In [1]: import numpy as np

In [2]: np.set_printoptions(precision=1, suppress=True, linewidth=140)

In [3]: rd = lambda a: np.round(a, 1) + 0

In [4]: u = np.array([-2, 3, -1, -5])

In [5]: v = np.array([2, 0, 3, 3, 2])

In [6]: data = u[:, None] + v[None, :]

In [7]: data
Out[7]: 
array([[ 0, -2,  1,  1,  0],
       [ 5,  3,  6,  6,  5],
       [ 1, -1,  2,  2,  1],
       [-3, -5, -2, -2, -3]])

In [8]: # columns 2 and 3 are equal

In [9]: r = np.linalg.matrix_rank(data)

In [10]: r
Out[10]: np.int64(2)

In [11]: N = np.linalg.svd(data)[2][r:].T

In [12]: [int(np.linalg.matrix_rank(data[:i])) for i in range(1, len(data) + 1)]
Out[12]: [1, 2, 2, 2]

In [13]: left, sig, vt = np.linalg.svd(data)

In [14]: rd(sig)
Out[14]: array([13.3,  4.7,  0. ,  0. ])

In [15]: A2 = left[:, :2] @ np.diag(sig[:2]) @ vt[:2]

In [16]: np.linalg.matrix_rank(A2)
Out[16]: np.int64(2)

In [17]: print(rd(np.abs(data - A2).max()))
0.0

In [18]: rd(np.linalg.norm(data - A2, 2)), rd(sig[2])
Out[18]: (np.float64(0.0), np.float64(0.0))

In [19]: rd(np.linalg.norm(data - A2) / np.linalg.norm(data))
Out[19]: np.float64(0.0)

In [20]: np.linalg.matrix_rank(data, rtol=0.05)
Out[20]: np.int64(2)

In [21]: print(rd(np.linalg.norm(data, axis=1)))
[ 2.4 11.4  3.3  7.1]

In [22]: rd(np.linalg.norm(data, axis=0))
Out[22]: array([5.9, 6.2, 6.7, 6.7, 5.9])

In [23]: data[1] @ data[3]
Out[23]: np.int64(-69)

In [24]: A = np.array([[-6, -2, 3, -4], [-2, -6, 6, 3], [3, 6, 2, 2], [-4, 3, 2, -2]])

In [25]: evals, evecs = np.linalg.eig(A)

In [26]: rd(A @ evecs[:, 0] - evals[0] * evecs[:, 0])
Out[26]: array([0., 0., 0., 0.])

In [27]: rd(evals)
Out[27]: array([-11.3,  -8.1,   1. ,   6.4])

In [28]: rd(np.sort(np.linalg.eigvals(A.T)))
Out[28]: array([-11.3,  -8.1,   1. ,   6.4])

In [29]: A2 = A / np.sqrt((A ** 2).mean(axis=1, keepdims=True))

In [30]: rd(np.linalg.norm(A2, axis=1))
Out[30]: array([2., 2., 2., 2.])

In [31]: rd(A2[0])
Out[31]: array([-1.5, -0.5,  0.7, -1. ])

In [32]: Q = A.astype(float).copy()

In [33]: for j in range(4):
    ...:     Q[:, j] -= Q[:, :j] @ (Q[:, :j].T @ Q[:, j])
    ...:     Q[:, j] /= np.linalg.norm(Q[:, j])
    ...: 

In [34]: rd(Q)
Out[34]: 
array([[-0.7,  0.1,  0. , -0.7],
       [-0.2, -0.6,  0.7,  0.2],
       [ 0.4,  0.5,  0.7, -0.3],
       [-0.5,  0.6,  0.1,  0.6]])

In [35]: print(rd(Q.T @ A))
[[ 8.1  3.7 -4.   4. ]
 [ 0.   8.4 -1.1 -2.2]
 [ 0.   0.   6.   3.2]
 [ 0.   0.   0.   1.4]]

In [36]: x0 = np.array([-3, 4, -5, -2])

In [37]: (A @ x0).argmax()
Out[37]: np.int64(3)

In [38]: print(A @ np.eye(4)[2])
[3. 6. 2. 2.]

In [39]: A @ np.ones(4)
Out[39]: array([-9.,  1., 13., -1.])

In [40]: u = np.array([5, -4, -1, 3])

In [41]: A2 = A + np.outer(u, np.eye(4)[2])

In [42]: A2
Out[42]: 
array([[-6., -2.,  8., -4.],
       [-2., -6.,  2.,  3.],
       [ 3.,  6.,  1.,  2.],
       [-4.,  3.,  5., -2.]])

In [43]: rd(np.linalg.det(A2) / np.linalg.det(A)), rd(1 + np.linalg.solve(A, u)[2])
Out[43]: (np.float64(1.2), np.float64(1.2))

In [44]: J = np.load("out12.npy")

In [45]: J
Out[45]: 
array([[ 66,  89, 102],
       [ 89, 121, 141],
       [102, 141, 170]])

In [46]: A2 = J / np.sqrt((J ** 2).mean(axis=1, keepdims=True))

In [47]: np.linalg.matrix_rank(A2) == np.linalg.matrix_rank(J)
Out[47]: np.True_

In [48]: rd(A2[0])
Out[48]: array([0.8, 1. , 1.2])

In [49]: np.linalg.matrix_rank(J - J.mean(axis=1, keepdims=True))
Out[49]: np.int64(2)

In [50]: A2 = J[0, 0] * J[1:] - np.outer(J[1:, 0], J[0])

In [51]: A2
Out[51]: 
array([[  0,  65, 228],
       [  0, 228, 816]])

In [52]: np.flatnonzero(~A2.round(6).any(axis=1))
Out[52]: array([], dtype=int64)

In [53]: evals, evecs = np.linalg.eigh(J)

In [54]: x0 = np.array([1, 1, 1])

In [55]: print(rd(evecs * np.maximum(evals, 0) @ evecs.T))
[[ 66.  89. 102.]
 [ 89. 121. 141.]
 [102. 141. 170.]]

In [56]: (np.sign(evecs[:, -1].round(6)) == np.sign(evecs[0, -1].round(6))).astype(int)
Out[56]: array([1, 1, 1])

In [57]: th = np.radians(135)

In [58]: r_ = np.eye(3)

In [59]: r_[1, 1] = r_[0, 0] = np.cos(th)

In [60]: r_[1, 0], r_[0, 1] = -np.sin(th), np.sin(th)

In [61]: rd(r_)
Out[61]: 
array([[-0.7,  0.7,  0. ],
       [-0.7, -0.7,  0. ],
       [ 0. ,  0. ,  1. ]])

In [62]: A2 = J @ r_.T

In [63]: np.allclose(J @ J.T, A2 @ A2.T)
Out[63]: True

In [64]: rd(A2)
Out[64]: 
array([[  16.3, -109.6,  102. ],
       [  22.6, -148.5,  141. ],
       [  27.6, -171.8,  170. ]])

In [65]: rd(np.linalg.svd(J, compute_uv=False)), rd(np.linalg.svd(A2, compute_uv=False))
Out[65]: (array([352.5,   4.4,   0. ]), array([352.5,   4.4,   0. ]))

In [66]: M = np.load("dump.npy")

In [67]: M
Out[67]: 
array([[1, 0, 2],
       [2, 1, 0],
       [0, 2, 1]])

In [68]: rd(np.poly(M))
Out[68]: array([ 1., -3.,  3., -9.])

In [69]: print(rd(np.linalg.det(M[::-1])))
-9.0

In [70]: rd(np.linalg.det(M.T))
Out[70]: np.float64(9.0)

In [71]: rd(np.linalg.eigvals(M))
Out[71]: array([0.+1.7j, 0.-1.7j, 3.+0.j ])

In [72]: A2 = np.linalg.inv(M)

In [73]: rd(np.linalg.inv(A2))
Out[73]: 
array([[1., 0., 2.],
       [2., 1., 0.],
       [0., 2., 1.]])

In [74]: print(rd(np.linalg.slogdet(M)[0]))
1.0

In [75]: print(np.allclose(A2, M.T))
False

In [76]: print((np.abs(A2) > 1e-9).astype(int))
[[1 1 1]
 [1 1 1]
 [1 1 1]]

In [77]: u, v = M[1], M[0]

In [78]: u @ v
Out[78]: np.int64(2)

In [79]: print(u @ u)
5

In [80]: pr = (u @ v) / (u @ u) * u

In [81]: np.linalg.matrix_rank(np.outer(u, v))
Out[81]: np.int64(1)

In [82]: rd((v - pr) @ u)
Out[82]: np.float64(0.0)

In [83]: pr
Out[83]: array([0.8, 0.4, 0. ])

In [84]: print(rd(v - pr))
[ 0.2 -0.4  2. ]

In [85]: rd(np.linalg.norm(u + v) ** 2 + np.linalg.norm(u - v) ** 2)
Out[85]: np.float64(20.0)

In [86]: print(np.outer(u, v))
[[2 0 4]
 [1 0 2]
 [0 0 0]]

In [87]: E = np.array([[0, 0, 0], [0, 1, 0], [0, 0, 2]])

In [88]: T = np.stack([E, -1 * E, E[::-1]])

In [89]: (T @ E.T).shape
Out[89]: (3, 3, 3)

In [90]: rd(np.linalg.norm(T, axis=(1, 2)))
Out[90]: array([2.2, 2.2, 2.2])

In [91]: print(np.linalg.matrix_rank(T.reshape(3, -1)))
2

In [92]: rng = np.random.default_rng(372)

In [93]: z = rng.permutation(3)

In [94]: z
Out[94]: array([1, 0, 2])

In [95]: A2 = E[z][:, z]

In [96]: A2
Out[96]: 
array([[1, 0, 0],
       [0, 0, 0],
       [0, 0, 2]])

In [97]: print(rd(np.linalg.det(A2)), rd(np.linalg.det(E[z])))
0.0 0.0

In [98]: mat = np.loadtxt("mat.csv", delimiter=",")

In [99]: print(mat)
[[8. 9. 2.]
 [0. 0. 0.]
 [1. 5. 1.]
 [1. 5. 1.]
 [0. 0. 0.]
 [0. 0. 0.]
 [0. 0. 0.]
 [1. 5. 1.]
 [7. 4. 1.]
 [0. 0. 0.]
 [1. 5. 1.]
 [0. 0. 0.]
 [7. 4. 1.]
 [4. 2. 5.]
 [7. 4. 1.]
 [4. 2. 5.]
 [4. 2. 5.]
 [0. 0. 0.]
 [8. 9. 2.]
 [1. 5. 1.]
 [7. 4. 1.]
 [0. 0. 0.]]

In [100]: # rows 2 and 3 are equal

In [101]: Ac = (mat - mat.mean(axis=0)) / mat.std(axis=0)

In [102]: rd(Ac.std(axis=0))
Out[102]: array([1., 1., 1.])

In [103]: c = np.linalg.lstsq(np.delete(Ac, 2, axis=1), Ac[:, 2])[0]

In [104]: rd(c)
Out[104]: array([ 0.5, -0.1])

In [105]: np.abs(c).argmax()
Out[105]: np.int64(0)

In [106]: rd(1 - np.var(Ac[:, 2] - np.delete(Ac, 2, axis=1) @ c))
Out[106]: np.float64(0.2)

In [107]: x0 = np.array([-3, 3, -2])

In [108]: h1 = np.maximum(mat @ x0, 0)

In [109]: np.maximum(mat @ (3 * x0), 0)
Out[109]: array([ 0.,  0., 30., 30.,  0.,  0.,  0., 30.,  0.,  0., 30.,  0.,  0.,  0.,  0.,  0.,  0.,  0.,  0., 30.,  0.,  0.])

In [110]: mat.T @ h1
Out[110]: array([ 50., 250.,  50.])

In [111]: mat * (h1 > 1e-9)[:, None]
Out[111]: 
array([[0., 0., 0.],
       [0., 0., 0.],
       [1., 5., 1.],
       [1., 5., 1.],
       [0., 0., 0.],
       [0., 0., 0.],
       [0., 0., 0.],
       [1., 5., 1.],
       [0., 0., 0.],
       [0., 0., 0.],
       [1., 5., 1.],
       [0., 0., 0.],
       [0., 0., 0.],
       [0., 0., 0.],
       [0., 0., 0.],
       [0., 0., 0.],
       [0., 0., 0.],
       [0., 0., 0.],
       [0., 0., 0.],
       [1., 5., 1.],
       [0., 0., 0.],
       [0., 0., 0.]])

In [112]: x0 = np.array([4, 9, 8])

In [113]: target = mat @ x0

In [114]: c, lr = np.zeros(3), 1 / np.linalg.norm(mat, 2) ** 2

In [115]: for i in range(20):
     ...:     c -= lr * mat.T @ (mat @ c - target)
     ...:     if i % 5 == 0: print(i, round(np.linalg.norm(mat @ c - target), 1))
     ...: 
0 40.9
5 29.7
10 21.6
15 15.8

In [116]: rd(c)
Out[116]: array([4.9, 8.6, 6.4])

In [117]: left, sig, vt = np.linalg.svd(mat, full_matrices=False)

In [118]: print(left.shape, sig.shape, vt.shape)
(22, 3) (3,) (3, 3)

In [119]: rd(sig)
Out[119]: array([26.8,  8.4,  6.6])

In [120]: d = np.linalg.norm(mat[:, None] - mat[None], axis=-1)

In [121]: rd(np.linalg.norm(mat, axis=1))
Out[121]: array([12.2,  0. ,  5.2,  5.2,  0. ,  0. ,  0. ,  5.2,  8.1,  0. ,  5.2,  0. ,  8.1,  6.7,  8.1,  6.7,  6.7,  0. , 12.2,  5.2,  8.1,  0. ])

In [122]: rd(d[:5, :5])
Out[122]: 
array([[ 0. , 12.2,  8.1,  8.1, 12.2],
       [12.2,  0. ,  5.2,  5.2,  0. ],
       [ 8.1,  5.2,  0. ,  0. ,  5.2],
       [ 8.1,  5.2,  0. ,  0. ,  5.2],
       [12.2,  0. ,  5.2,  5.2,  0. ]])

In [123]: np.flatnonzero(d[2] < d.mean() / 2)
Out[123]: array([ 2,  3,  7, 10, 19])

In [124]: (d + 1e9 * np.eye(22)).round(6).argmin(axis=1)
Out[124]: array([18,  4,  3,  2,  1,  1,  1,  2, 12,  1,  2,  1,  8, 15,  8, 13, 13,  1,  0,  2,  8,  1])
